>>> import numpy as np
>>> np.set_printoptions(precision=2, suppress=True, linewidth=100, floatmode="fixed")
>>> arr = np.array([[9, 6, 3], [6, 4, 2], [3, 2, 1]])
>>> G = arr.T @ arr
>>> print(np.diag(G))
[126  56  14]
>>> print(np.linalg.matrix_rank(G))
1
>>> print(np.round(np.linalg.svd(arr, compute_uv=False) ** 2, 2) + 0)
[196.00   0.00   0.00]
>>> print(G)
[[126  84  42]
 [ 84  56  28]
 [ 42  28  14]]
>>> data = np.load("data.npy")
>>> print(data)
[[-1.00 -2.00  0.00  0.00]
 [-2.00 -1.00  0.00  0.00]
 [ 0.00  0.00 -1.00 -2.00]
 [ 0.00  0.00 -2.00 -1.00]]
>>> print(np.flatnonzero(np.linalg.matrix_power((data != 0) + (data.T != 0) + np.eye(4), 4)[3]))
[2 3]
>>> print(data @ data)
[[5.00 4.00 0.00 0.00]
 [4.00 5.00 0.00 0.00]
 [0.00 0.00 5.00 4.00]
 [0.00 0.00 4.00 5.00]]
>>> f = np.array([2, 1, -1, 1])
>>> M2 = data + np.outer(f, np.eye(4)[2])
>>> print(round(np.linalg.det(M2) / np.linalg.det(data), 2), np.round(1 + np.linalg.solve(data, f)[2], 2))
0.0 0.0
>>> print(M2)
[[-1.00 -2.00  2.00  0.00]
 [-2.00 -1.00  1.00  0.00]
 [ 0.00  0.00 -2.00 -2.00]
 [ 0.00  0.00 -1.00 -1.00]]
>>> W0 = np.abs(np.array([[0, 2, 4], [2, 0, 5], [5, 5, 4]])) + np.eye(3)
>>> W0 = W0 / W0.sum(axis=1, keepdims=True)
>>> print(W0)
[[0.14 0.29 0.57]
 [0.25 0.12 0.62]
 [0.33 0.33 0.33]]
>>> P = np.triu(np.array([[4, 1, 5], [2, 1, 2], [5, 4, 5]]), 1) + np.eye(3)
>>> M2 = P @ W0 @ np.linalg.inv(P)
>>> print(np.round(np.linalg.det(M2), 2))
0.04
>>> print(M2)
[[ 2.06  0.02 -7.47]
 [ 0.92 -0.12 -3.04]
 [ 0.33  0.00 -1.33]]
>>> M2 = np.array([[5, 6, 2], [-6, -8, 4]])
>>> C = np.kron(M2, W0)
>>> print(C.shape)
(6, 9)
>>> print(np.linalg.matrix_rank(C))
6
>>> print(np.linalg.matrix_power(W0, 2))
[[0.28 0.27 0.45]
 [0.28 0.30 0.43]
 [0.24 0.25 0.51]]
>>> print(np.allclose(W0 @ W0.T, W0.T @ W0))
False
>>> print(np.sort(np.abs(np.linalg.eigvals(W0))))
[0.14 0.26 1.00]
>>> print(round(np.trace(W0), 2))
0.6
>>> print(round(np.linalg.det(W0), 2))
0.04
>>> print(np.allclose(W0, W0.T))
False
>>> t = np.radians(45)
>>> R = np.eye(3)
>>> R[1, 1] = R[2, 2] = np.cos(t)
>>> R[1, 2], R[2, 1] = -np.sin(t), np.sin(t)
>>> print(R)
[[ 1.00  0.00  0.00]
 [ 0.00  0.71 -0.71]
 [ 0.00  0.71  0.71]]
>>> M2 = W0 @ R.T
>>> print(M2.round(2) + 0)
[[ 0.14 -0.20  0.61]
 [ 0.25 -0.35  0.53]
 [ 0.33  0.00  0.47]]
>>> print(np.allclose(W0 @ W0.T, M2 @ M2.T))
True
>>> print(np.abs(M2 - W0).max(axis=0))
[0.00 0.49 0.14]
>>> print(np.allclose(np.linalg.norm(W0, axis=1), np.linalg.norm(M2, axis=1)))
True
>>> print(np.round(np.linalg.det(R), 2), round(float(np.trace(R)), 2))
1.0 2.41
>>> M2 = np.array([[2, -3, -3, 1], [-2, 3, 1, -2], [3, -3, -1, 1], [1, -3, -1, -2]])
>>> C = np.array([[-1]])
>>> m1 = np.block([[M2, np.zeros((4, 1))], [np.zeros((1, 4)), C]])
>>> print(m1)
[[ 2.00 -3.00 -3.00  1.00  0.00]
 [-2.00  3.00  1.00 -2.00  0.00]
 [ 3.00 -3.00 -1.00  1.00  0.00]
 [ 1.00 -3.00 -1.00 -2.00  0.00]
 [ 0.00  0.00  0.00  0.00 -1.00]]
>>> M2 = m1[0, 0] * m1[1:] - np.outer(m1[1:, 0], m1[0])
>>> print(M2)
[[ 0.00  0.00 -4.00 -2.00  0.00]
 [ 0.00  3.00  7.00 -1.00  0.00]
 [ 0.00 -3.00  1.00 -5.00  0.00]
 [ 0.00  0.00  0.00  0.00 -2.00]]
>>> print(np.flatnonzero(~M2.round(6).any(axis=1)))
[]
>>> print(np.linalg.matrix_rank(M2), np.linalg.matrix_rank(m1))
4 5
>>> M2 = np.linalg.inv(m1)
>>> print(M2.round(2) + 0)
[[ 0.00  0.60  0.80 -0.20  0.00]
 [ 0.17  0.57  0.37 -0.30  0.00]
 [-0.50 -0.30  0.10  0.10  0.00]
 [ 0.00 -0.40 -0.20 -0.20  0.00]
 [ 0.00  0.00  0.00  0.00 -1.00]]
>>> print(np.allclose(M2, m1.T))
False
>>> print((np.abs(M2) > 1e-9).astype(int))
[[0 1 1 1 0]
 [1 1 1 1 0]
 [1 1 1 1 0]
 [0 1 1 1 0]
 [0 0 0 0 1]]
>>> print(m1 @ M2)
[[1.00 0.00 0.00 0.00 0.00]
 [0.00 1.00 0.00 0.00 0.00]
 [0.00 0.00 1.00 0.00 0.00]
 [0.00 0.00 0.00 1.00 0.00]
 [0.00 0.00 0.00 0.00 1.00]]
